$ python3 -q
>>> import numpy as np
>>> np.set_printoptions(suppress=True, linewidth=140)
>>> data = np.load("mat.npy")
>>> data
array([[-1.1,  2.3, -2.4,  3.4, -0.8],
       [ 1.7, -0.3,  0.5,  3.9,  2.6],
       [-2.6,  1.8, -3.4, -1.8, -0.7],
       [-0.7, -1.2,  1.8,  1.7,  4.1],
       [-1.8,  0.9, -4.1,  0.6,  2.1],
       [ 0.1,  1.3, -4.6,  0.2, -1.4],
       [-0.7,  4.1,  0.6,  2.8,  0.5],
       [ 0. ,  1.9, -0.8,  3.3,  3.2],
       [-3. , -3.2, -0.2,  0.2,  2.3],
       [-1.7, -1.7,  4.4,  0.3,  0. ],
       [ 3.4, -0.7, -0.1,  3.3,  1.4],
       [ 1.2, -1. , -3. , -2.1,  3.1],
       [ 2.5,  3.5, -0.1, -2.6,  0.1],
       [ 4.2, -1.8, -1.5,  0.5,  1.3],
       [ 0. , -3.4, -3.1, -2. ,  0.7],
       [-0.9,  3.8, -2.1, -2.1,  1.2],
       [ 1.8,  0. , -0.8,  4.5, -1. ],
       [ 2.1,  1.6,  2.4,  2.8, -2.1],
       [ 2.2, -1.1, -4.1, -1.3,  0.5],
       [-4.1,  0. , -2. , -1. , -1.7],
       [ 2. ,  0.9, -1.3, -2.1, -3.8],
       [ 4.1, -1.4,  1.5, -2.1, -0.3],
       [-3.4, -0.8, -1.2, -1.5, -3. ],
       [-1.3, -2.4, -1.6,  3.9,  0. ]])
>>> left, sv, Vh = np.linalg.svd(data, full_matrices=False)
>>> np.round(np.abs(Vh[0]), 1)
array([0.4, 0.1, 0.6, 0.7, 0.3])
>>> np.abs(left[:, 0]).round(6).argmax()
np.int64(2)
>>> np.round(left.T @ data @ Vh.T, 1) + 0
array([[13.2,  0. ,  0. ,  0. ,  0. ],
       [ 0. , 11.4,  0. ,  0. ,  0. ],
       [ 0. ,  0. , 11. ,  0. ,  0. ],
       [ 0. ,  0. ,  0. , 10.5,  0. ],
       [ 0. ,  0. ,  0. ,  0. ,  8.2]])
>>> np.round(sv / sv[0], 1)
array([1. , 0.9, 0.8, 0.8, 0.6])
>>> sv.round(1)
array([13.2, 11.4, 11. , 10.5,  8.2])
>>> np.allclose(left * sv @ Vh, data)
True
>>> np.round(left.T @ left, 1) + 0
array([[1., 0., 0., 0., 0.],
       [0., 1., 0., 0., 0.],
       [0., 0., 1., 0., 0.],
       [0., 0., 0., 1., 0.],
       [0., 0., 0., 0., 1.]])
>>> round(float(np.sqrt((sv ** 2).sum())), 1), np.round(np.linalg.norm(data), 1)
(24.6, np.float64(24.6))
>>> Xc = data - data.mean(axis=0)
>>> V = np.linalg.svd(Xc)[2][:4]
>>> A2 = Xc - Xc @ V.T @ V
>>> np.round(np.diag(V.T @ V), 1)
array([1. , 0.8, 0.9, 0.8, 0.6])
>>> np.round(np.cov(Xc @ V.T, rowvar=False), 1) + 0
array([[7.6, 0. , 0. , 0. ],
       [0. , 5.3, 0. , 0. ],
       [0. , 0. , 4.8, 0. ],
       [0. , 0. , 0. , 4. ]])
>>> np.round((Xc @ V.T).std(axis=0), 1)
array([2.7, 2.3, 2.2, 2. ])
>>> A2 = data / np.sqrt((data ** 2).mean(axis=1, keepdims=True))
>>> np.round(np.linalg.norm(A2, axis=1), 1)
array([2.2, 2.2, 2.2, 2.2, 2.2, 2.2, 2.2, 2.2, 2.2, 2.2, 2.2, 2.2, 2.2, 2.2, 2.2, 2.2, 2.2, 2.2, 2.2, 2.2, 2.2, 2.2, 2.2, 2.2])
>>> def softmax(z):
...     e = np.exp(z - z.max(axis=-1, keepdims=True))
...     return e / e.sum(axis=-1, keepdims=True)
... 
>>> np.round(softmax(data).sum(axis=1), 1)
array([1., 1., 1., 1., 1., 1., 1., 1., 1., 1., 1., 1., 1., 1., 1., 1., 1., 1., 1., 1., 1., 1., 1., 1.])
>>> np.round(softmax(10 * data[0]), 1) + 0
array([0., 0., 0., 1., 0.])
>>> np.round(softmax(data[0] + 3), 1) + 0
array([0. , 0.2, 0. , 0.7, 0. ])
>>> att = data @ data.T / np.sqrt(5)
>>> np.round(softmax(att)[0] @ data, 1)
array([-1. ,  2.3, -2.3,  3.3, -0.7])
>>> A2 = np.array([[-1.0], [-0.8], [0.3], [0.4]])
>>> cent = np.array([[1.1, -0.3, 2.1, 0.4, 0.2, -1.8, 0.0, -1.1, 1.6, 2.2, -2.2]])
>>> mat = A2 @ cent
>>> mat.round(1)
array([[-1.1,  0.3, -2.1, -0.4, -0.2,  1.8,  0. ,  1.1, -1.6, -2.2,  2.2],
       [-0.9,  0.2, -1.7, -0.3, -0.2,  1.4,  0. ,  0.9, -1.3, -1.8,  1.8],
       [ 0.3, -0.1,  0.6,  0.1,  0.1, -0.5,  0. , -0.3,  0.5,  0.7, -0.7],
       [ 0.4, -0.1,  0.8,  0.2,  0.1, -0.7,  0. , -0.4,  0.6,  0.9, -0.9]])
>>> # rows and columns are dependent
>>> W1 = np.array([[0, 2, 2, 2, 0],
...     [2, 0, 0, 0, 0],
...     [0, 2, 0, 1, 2],
...     [0, 0, 0, 0, 1],
...     [2, 2, 1, 2, 0],
...     [0, 2, 1, 2, 0],
...     [0, 1, 2, 1, 1],
...     [2, 2, 0, 2, 1],
...     [1, 0, 0, 1, 0],
...     [2, 0, 0, 0, 0],
...     [1, 1, 1, 1, 0]])
>>> b = np.array([-1, 2, 2, 3, -3])
>>> hid = np.maximum(mat @ W1 + b, 0)
>>> np.linalg.matrix_rank(hid)
np.int64(2)
>>> (hid > 0).astype(int)
array([[0, 1, 1, 1, 0],
       [0, 1, 1, 1, 0],
       [0, 1, 1, 1, 0],
       [0, 1, 1, 1, 0]])
>>> (hid > 0).mean(axis=0)
array([0., 1., 1., 1., 0.])
>>> cent = np.array([[2, 3, 0], [1, 2, 3], [2, 3, 2], [0, 3, 1], [0, 0, 0]])
>>> (hid @ cent).round(6).argmax(axis=1)
array([1, 1, 1, 1])
>>> W1 @ cent
array([[ 6, 16, 12],
       [ 4,  6,  0],
       [ 2,  7,  7],
       [ 0,  0,  0],
       [ 8, 19, 10],
       [ 4, 13, 10],
       [ 5, 11,  8],
       [ 6, 16,  8],
       [ 2,  6,  1],
       [ 4,  6,  0],
       [ 5, 11,  6]])
>>> r = np.linalg.matrix_rank(mat)
>>> r
np.int64(1)
>>> ns = np.linalg.svd(mat)[2][r:].T
>>> [int(np.linalg.matrix_rank(mat[:, :j + 1])) for j in range(11)]
[1, 1, 1, 1, 1, 1, 1, 1, 1, 1, 1]
>>> [int(np.linalg.matrix_rank(np.delete(mat, i, axis=0))) for i in range(4)]
[1, 1, 1, 1]
>>> np.allclose(mat @ ns, 0)
True
>>> np.linalg.matrix_rank(mat.T @ mat), np.linalg.matrix_rank(mat @ mat.T)
(np.int64(1), np.int64(1))
>>> np.round(softmax(mat[3]), 1) + 0
array([0.1, 0.1, 0.2, 0.1, 0.1, 0. , 0.1, 0. , 0.1, 0.2, 0. ])
>>> np.round(softmax(mat[3] + -2), 1) + 0
array([0.1, 0.1, 0.2, 0.1, 0.1, 0. , 0.1, 0. , 0.1, 0.2, 0. ])
>>> np.round(softmax(10 * mat[3]), 1) + 0
array([0. , 0. , 0.4, 0. , 0. , 0. , 0. , 0. , 0.1, 0.6, 0. ])
>>> att = mat @ mat.T / np.sqrt(11)
>>> np.round(softmax(att), 1) + 0
array([[0.8, 0.2, 0. , 0. ],
       [0.7, 0.3, 0. , 0. ],
       [0. , 0. , 0.4, 0.5],
       [0. , 0. , 0.4, 0.5]])
>>> softmax(att).round(6).argmax(axis=1)
array([0, 0, 3, 3])
>>> np.round(softmax(att)[3] @ mat, 1)
array([ 0.3, -0.1,  0.7,  0.1,  0.1, -0.6,  0. , -0.3,  0.5,  0.7, -0.7])
>>> np.round(softmax(att + np.triu(np.full(att.shape, -np.inf), 1)), 1) + 0
array([[1. , 0. , 0. , 0. ],
       [0.7, 0.3, 0. , 0. ],
       [0.1, 0.1, 0.9, 0. ],
       [0. , 0. , 0.4, 0.5]])
>>> Q, _ = np.linalg.qr(np.array([[1.0], [-0.8], [0.1], [-0.3], [-1.5]]))
>>> E = Q @ Q.T
>>> E.round(1) + 0
array([[ 0.3, -0.2,  0. , -0.1, -0.4],
       [-0.2,  0.2,  0. ,  0.1,  0.3],
       [ 0. ,  0. ,  0. ,  0. ,  0. ],
       [-0.1,  0.1,  0. ,  0. ,  0.1],
       [-0.4,  0.3,  0. ,  0.1,  0.6]])
>>> np.round(np.kron(np.eye(2, dtype=int), E), 1) + 0
array([[ 0.3, -0.2,  0. , -0.1, -0.4,  0. ,  0. ,  0. ,  0. ,  0. ],
       [-0.2,  0.2,  0. ,  0.1,  0.3,  0. ,  0. ,  0. ,  0. ,  0. ],
       [ 0. ,  0. ,  0. ,  0. ,  0. ,  0. ,  0. ,  0. ,  0. ,  0. ],
       [-0.1,  0.1,  0. ,  0. ,  0.1,  0. ,  0. ,  0. ,  0. ,  0. ],
       [-0.4,  0.3,  0. ,  0.1,  0.6,  0. ,  0. ,  0. ,  0. ,  0. ],
       [ 0. ,  0. ,  0. ,  0. ,  0. ,  0.3, -0.2,  0. , -0.1, -0.4],
       [ 0. ,  0. ,  0. ,  0. ,  0. , -0.2,  0.2,  0. ,  0.1,  0.3],
       [ 0. ,  0. ,  0. ,  0. ,  0. ,  0. ,  0. ,  0. ,  0. ,  0. ],
       [ 0. ,  0. ,  0. ,  0. ,  0. , -0.1,  0.1,  0. ,  0. ,  0.1],
       [ 0. ,  0. ,  0. ,  0. ,  0. , -0.4,  0.3,  0. ,  0.1,  0.6]])
>>> round(np.linalg.det(2 * E), 1), round(float(np.linalg.det(E)), 1)
(np.float64(0.0), 0.0)
>>> round(float(np.linalg.eigvals(E).sum().real), 1)
1.0
>>> round(np.einsum("ij,ji->", E, E), 1)
np.float64(1.0)
>>> np.round(np.poly(E), 1) + 0
array([ 1., -1.,  0.,  0.,  0.,  0.])
>>> cent = data[[11, 4]].astype(float)
>>> for _ in range(3):
...     z = np.linalg.norm(data[:, None] - cent, axis=-1).argmin(axis=1)
...     cent = np.array([data[z == j].mean(axis=0) for j in range(2)])
... 
>>> z
array([1, 1, 1, 0, 1, 1, 1, 1, 1, 0, 0, 0, 0, 0, 0, 1, 1, 1, 0, 1, 0, 0, 1, 1])
>>> cent.round(1)
array([[ 1.7, -0.8, -0.5, -0.6,  0.7],
       [-0.9,  0.8, -1.4,  1.4,  0.1]])
>>> round(float(np.linalg.norm(E, 2) / np.linalg.norm(E)), 1)
1.0
>>> np.argsort(-np.linalg.norm(E, axis=0).round(6), kind="stable")[:3]
array([4, 0, 1])
>>> [round(float(x), 1) for x in np.linalg.svd(E, compute_uv=False)[:3]]
[1.0, 0.0, 0.0]
>>> np.linalg.cond(E) > 100
np.True_
>>> x = np.array([0, 4, 4, -6, -9])
>>> np.round(np.eye(5) - E, 1) + 0
array([[ 0.7,  0.2,  0. ,  0.1,  0.4],
       [ 0.2,  0.8,  0. , -0.1, -0.3],
       [ 0. ,  0. ,  1. ,  0. ,  0. ],
       [ 0.1, -0.1,  0. ,  1. , -0.1],
       [ 0.4, -0.3,  0. , -0.1,  0.4]])
>>> round(float((x - E @ x) @ (E @ x)), 1)
-0.0
>>> m1 = np.loadtxt("out15.csv", delimiter=",")
>>> m1
array([[ 2., -5.,  2.,  2.],
       [ 2., -3.,  4., -2.],
       [ 2., -5.,  6., -2.],
       [ 2., -7.,  4.,  2.]])
>>> W1 = np.array([[0, 3], [2, 0], [1, 0], [2, 0]])
>>> b = np.array([2, 3])
>>> hid = np.maximum(m1 @ W1 + b, 0)
>>> (hid > 0).mean(axis=0)
array([0., 1.])
>>> (hid > 0).astype(int)
array([[0, 1],
       [0, 1],
       [0, 1],
       [0, 1]])
>>> cent = np.array([[1, 0], [2, 0]])
>>> hid @ cent
array([[18.,  0.],
       [18.,  0.],
       [18.,  0.],
       [18.,  0.]])
>>> np.trace(m1)
np.float64(7.0)
>>> W0 = np.minimum.outer(np.arange(1, 10), np.arange(1, 10)) * -2
>>> W0
array([[ -2,  -2,  -2,  -2,  -2,  -2,  -2,  -2,  -2],
       [ -2,  -4,  -4,  -4,  -4,  -4,  -4,  -4,  -4],
       [ -2,  -4,  -6,  -6,  -6,  -6,  -6,  -6,  -6],
       [ -2,  -4,  -6,  -8,  -8,  -8,  -8,  -8,  -8],
       [ -2,  -4,  -6,  -8, -10, -10, -10, -10, -10],
       [ -2,  -4,  -6,  -8, -10, -12, -12, -12, -12],
       [ -2,  -4,  -6,  -8, -10, -12, -14, -14, -14],
       [ -2,  -4,  -6,  -8, -10, -12, -14, -16, -16],
       [ -2,  -4,  -6,  -8, -10, -12, -14, -16, -18]])
>>> x = np.array([-5, -5, -1, 4, -1, 2, 1, 1, 3])
>>> target = W0 @ x
>>> target
array([  2,  -6, -24, -44, -56, -70, -80, -88, -94])
>>> np.round(np.linalg.solve(W0, target), 1)
array([-5., -5., -1.,  4., -1.,  2.,  1.,  1.,  3.])
>>> np.round(np.linalg.solve(W0, 2 * target), 1)
array([-10., -10.,  -2.,   8.,  -2.,   4.,   2.,   2.,   6.])
>>> np.round(np.linalg.solve(W0, W0[:, 0]), 1)
array([ 1., -0., -0., -0., -0., -0., -0., -0., -0.])
>>> np.round(np.linalg.solve(W0, target + W0[:, 6]), 1)
array([-5., -5., -1.,  4., -1.,  2.,  2.,  1.,  3.])
